$ ipython --no-banner

In [1]: import numpy as np

In [2]: from numpy import linalg as LA

In [3]: np.set_printoptions(precision=2, suppress=True, linewidth=200, sign=" ")

In [4]: J = np.load("dump.npy")

In [5]: J
Out[5]: 
array([[ 1,  0,  0,  0,  0,  0,  0],
       [ 6,  1,  0,  0,  0,  0,  0],
       [-4,  2,  1,  0,  0,  0,  0],
       [-9,  9,  1,  1,  0,  0,  0],
       [-3, -6, -4, -9,  1,  0,  0],
       [ 6,  0, -4,  5,  1,  1,  0],
       [ 6,  8,  8,  6, -6, -3,  1]])

In [6]: left, sv, VT = LA.svd(J)

In [7]: np.argmax(sv[:-1] / (sv[1:] + 1e-6)) + 1
Out[7]: np.int64(6)

In [8]: Y = left[:, :6] @ np.diag(sv[:6]) @ VT[:6]

In [9]: round(float(LA.norm(J - Y, 2)), 2), round(sv[6], 2)
Out[9]: (0.0, np.float64(0.0))

In [10]: np.round(np.abs(J - Y).max(), 2)
Out[10]: np.float64(0.0)

In [11]: LA.cond(J) > 100
Out[11]: np.True_

In [12]: round(float(LA.norm(J, 2) / LA.norm(J)), 2)
Out[12]: 0.74

In [13]: LA.matrix_rank(J, rtol=0.1)
Out[13]: np.int64(4)

In [14]: np.argsort(-LA.norm(J, axis=0).round(6), kind="stable")[:3]
Out[14]: array([ 0,  1,  3])

In [15]: J @ J
Out[15]: 
array([[   1,    0,    0,    0,    0,    0,    0],
       [  12,    1,    0,    0,    0,    0,    0],
       [   4,    4,    1,    0,    0,    0,    0],
       [  32,   20,    2,    1,    0,    0,    0],
       [  55, -101,  -17,  -18,    1,    0,    0],
       [ -20,   31,   -7,    1,    2,    1,    0],
       [ -26,  122,   58,   51,  -15,   -6,    1]])

In [16]: LA.matrix_rank(J - J[0, 0] * np.eye(7))
Out[16]: np.int64(6)

In [17]: A = np.loadtxt("layer7.csv", delimiter=",")

In [18]: A
Out[18]: 
array([[ -5.,  -3.,   0.,  -1.,   5.],
       [  3.,  -4.,   1.,  -1.,   5.],
       [  5.,   3., -20.,  -3.,  -5.],
       [  2.,  -1.,   2., -11.,  -4.],
       [  3.,  -2.,   3.,   2.,  -2.]])

In [19]: proj = np.triu(np.array([[4, 5, 3, 4, 2],
    ...:     [3, 0, 0, 4, 3],
    ...:     [1, 2, 4, 3, 2],
    ...:     [5, 2, 1, 4, 1],
    ...:     [1, 5, 2, 4, 1]]), 1) + np.eye(5)

In [20]: Y = proj @ A @ LA.inv(proj)

In [21]: np.poly(Y)
Out[21]: array([     1.,     42.,    630.,   4273.,  14386.,  33128.])

In [22]: Y
Out[22]: 
array([[  39., -217., -158., 1131., -247.],
       [  20., -114.,  -42.,  463.,  -94.],
       [  17.,  -89.,  -59.,  433., -103.],
       [   5.,  -28.,  -10.,  113.,  -25.],
       [   3.,  -17.,   -6.,   76.,  -21.]])

In [23]: round(LA.det(Y), 2)
Out[23]: np.float64(-33128.0)

In [24]: proj @ A - A @ proj
Out[24]: 
array([[ 44.,   6., -26., -22.,  10.],
       [ 17., -25.,   8., -37., -17.],
       [ 12., -32.,  -3.,  -1.,   8.],
       [  3., -12.,  -3.,  -8.,   4.],
       [  0., -15.,  -9., -13.,  -8.]])
